% ipython --no-banner

In [1]: import numpy as np

In [2]: from numpy import linalg as LA

In [3]: np.set_printoptions(suppress=True, linewidth=140)

In [4]: C = np.sign(np.array([[1, 2, 0, -3], [0, -1, -2, -3], [-1, -3, 0, 2], [1, 2, -3, -1]]))

In [5]: A2 = (np.tril(C, -1) + np.eye(4)) @ (np.triu(C, 1) + np.eye(4))

In [6]: ev = np.array([-2, -2, 8, 9])

In [7]: A = np.rint(A2 * ev @ LA.inv(A2)) + 0

In [8]: A
Out[8]: 
array([[ -2.,   0., -11., -11.],
       [-10., -12., -11.,  -1.],
       [ 20.,  20.,  31.,  13.],
       [-20., -20., -22.,  -4.]])

In [9]: C2 = A.T @ A

In [10]: np.trace(C2), (A ** 2).sum()
Out[10]: (np.float64(3842.0), np.float64(3842.0))

In [11]: np.diag(C2)
Out[11]: array([ 904.,  944., 1687.,  307.])

In [12]: ev, V = LA.eig(A)

In [13]: np.round(A @ V[:, 0] - ev[0] * V[:, 0], 4) + 0
Out[13]: array([0., 0., 0., 0.])

In [14]: np.round(np.sort(LA.eigvals(A.T)), 4)
Out[14]: array([-2.-0.j, -2.+0.j,  8.+0.j,  9.+0.j])

In [15]: np.round(np.sort(LA.eigvals(LA.inv(A))), 4)
Out[15]: array([-0.5   , -0.5   ,  0.1111,  0.125 ])

In [16]: W0 = np.loadtxt("test3.csv", delimiter=",")

In [17]: W0
Out[17]: 
array([[0., 2., 0., 1., 1., 1.],
       [1., 2., 0., 0., 1., 0.],
       [1., 0., 1., 1., 2., 1.],
       [0., 2., 2., 0., 1., 2.],
       [2., 6., 0., 1., 3., 1.]])

In [18]: np.unique(W0.round(6), axis=0).shape
Out[18]: (5, 6)

In [19]: np.allclose(W0[:-1].T @ LA.lstsq(W0[:-1].T, W0[-1])[0], W0[-1])
Out[19]: True

In [20]: np.round(W0 @ LA.pinv(W0) @ W0, 4) + 0
Out[20]: 
array([[0., 2., 0., 1., 1., 1.],
       [1., 2., 0., 0., 1., 0.],
       [1., 0., 1., 1., 2., 1.],
       [0., 2., 2., 0., 1., 2.],
       [2., 6., 0., 1., 3., 1.]])

In [21]: C2 = W0.T @ W0

In [22]: (W0 @ W0.T).shape
Out[22]: (5, 5)

In [23]: np.allclose(C2, C2.T)
Out[23]: True

In [24]: np.round(LA.svd(W0, compute_uv=False) ** 2, 4) + 0
Out[24]: array([71.3054,  8.4324,  3.9703,  1.2919,  0.    ])

In [25]: np.trace(C2), (W0 ** 2).sum()
Out[25]: (np.float64(85.0), np.float64(85.0))

In [26]: C2
Out[26]: 
array([[ 6., 14.,  1.,  3.,  9.,  3.],
       [14., 48.,  4.,  8., 24., 12.],
       [ 1.,  4.,  5.,  1.,  4.,  5.],
       [ 3.,  8.,  1.,  3.,  6.,  3.],
       [ 9., 24.,  4.,  6., 16.,  8.],
       [ 3., 12.,  5.,  3.,  8.,  7.]])

In [27]: U, sigma, Vt = LA.svd(C2)

In [28]: V = Vt[:(sigma > 1e-8).sum()]

In [29]: rng = np.random.default_rng(39040)

In [30]: x0 = C2[0] + -3 * C2[4] + rng.integers(2) * np.eye(6)[0]

In [31]: x0
Out[31]: array([-21., -58., -11., -15., -39., -21.])

In [32]: np.round(np.diag(V.T @ V), 4)
Out[32]: array([0.5875, 0.9805, 0.6887, 0.6479, 0.572 , 0.5233])

In [33]: np.round(LA.norm(x0 - V.T @ V @ x0), 4)
Out[33]: np.float64(0.0)

In [34]: [round(float(x), 4) for x in LA.svd(W0, compute_uv=False)[:3]]
Out[34]: [8.4443, 2.9039, 1.9926]

In [35]: np.round(LA.norm(W0, 2) / LA.norm(W0), 4)
Out[35]: np.float64(0.9159)

In [36]: np.argsort(-LA.norm(W0, axis=0).round(6), kind="stable")[:3]
Out[36]: array([1, 4, 5])

In [37]: LA.matrix_rank(W0, rtol=0.1)
Out[37]: np.int64(4)

In [38]: m1 = np.array([[-5, 5, -5, 0, -10, 10],
    ...:     [-4, 4, -4, 0, -8, 8],
    ...:     [0, 0, 0, 0, 0, 0],
    ...:     [-2, 2, -2, 0, -4, 4],
    ...:     [-4, 4, -4, 0, -8, 8]])

In [39]: m1
Out[39]: 
array([[ -5,   5,  -5,   0, -10,  10],
       [ -4,   4,  -4,   0,  -8,   8],
       [  0,   0,   0,   0,   0,   0],
       [ -2,   2,  -2,   0,  -4,   4],
       [ -4,   4,  -4,   0,  -8,   8]])

In [40]: # null space of dimension 5

In [41]: round(float(LA.norm(m1, 2) / LA.norm(m1)), 4)
Out[41]: 1.0

In [42]: LA.matrix_rank(m1, rtol=0.1)
Out[42]: np.int64(1)

In [43]: t3 = np.stack([A, 4 * A, A[::-1]])

In [44]: t3.sum(axis=0)
Out[44]: 
array([[ -30.,  -20.,  -77.,  -59.],
       [ -30.,  -40.,  -24.,    8.],
       [  90.,   88.,  144.,   64.],
       [-102., -100., -121.,  -31.]])

In [45]: np.einsum("bij,cij->bc", t3, t3)
Out[45]: 
array([[ 3842., 15368.,  -936.],
       [15368., 61472., -3744.],
       [ -936., -3744.,  3842.]])

In [46]: t3.shape
Out[46]: (3, 4, 4)

In [47]: np.round(LA.det(t3), 4)
Out[47]: array([  288., 73728.,   288.])

In [48]: LA.matrix_rank(t3.reshape(3, -1))
Out[48]: np.int64(2)
